$ python3 -q
>>> import numpy as np
>>> from numpy import linalg as LA
>>> np.set_printoptions(precision=3, suppress=True, linewidth=120, sign=" ")
>>> X = np.array([[-12.0, 3.0], [-6.0, -3.0]])
>>> # column 0 is much longer than the rest
>>> evals, evecs = LA.eig(X)
>>> np.sort(LA.eigvals(LA.inv(X)))
array([-0.167, -0.111])
>>> evals
array([-9., -6.])
>>> X @ evecs[:, 0] - evals[0] * evecs[:, 0]
array([ 0.,  0.])
>>> np.sort(LA.eigvals(X.T))
array([-9., -6.])
>>> W1 = np.array([[6, 7, 1, 7, 6, 9], [2, 6, 8, 6, 5, 4]])
>>> coef = np.array([3, 1, 8, 3, 6, 1])
>>> H = np.maximum(X @ W1 + coef, 0)
>>> H
array([[  0.,   0.,  20.,   0.,   0.,   0.],
       [  0.,   0.,   0.,   0.,   0.,   0.]])
>>> (H > 0).mean(axis=0)
array([ 0. ,  0. ,  0.5,  0. ,  0. ,  0. ])
>>> Z = np.array([[-2, -3], [-2, -3], [1, 3], [2, 3], [-2, -3], [0, -1]])
>>> W1 @ Z
array([[-23, -42],
       [ -6,  -1]])
>>> H @ Z
array([[ 20.,  60.],
       [  0.,   0.]])
>>> (H @ Z).round(6).argmax(axis=1)
array([ 1,  0])
>>> (X - X.T) / 2
array([[ 0. ,  4.5],
       [-4.5,  0. ]])
>>> np.trace(X)
np.float64(-15.0)
>>> np.sort(np.abs(LA.eigvals(X)))
array([ 6.,  9.])
>>> (X + X.T) / 2
array([[-12. ,  -1.5],
       [ -1.5,  -3. ]])
>>> assert X == X.T
Traceback (most recent call last):
  File "<python-input-23>", line 1, in <module>
    assert X == X.T
           ^^^^^^^^
ValueError: The truth value of an array with more than one element is ambiguous. Use a.any() or a.all()
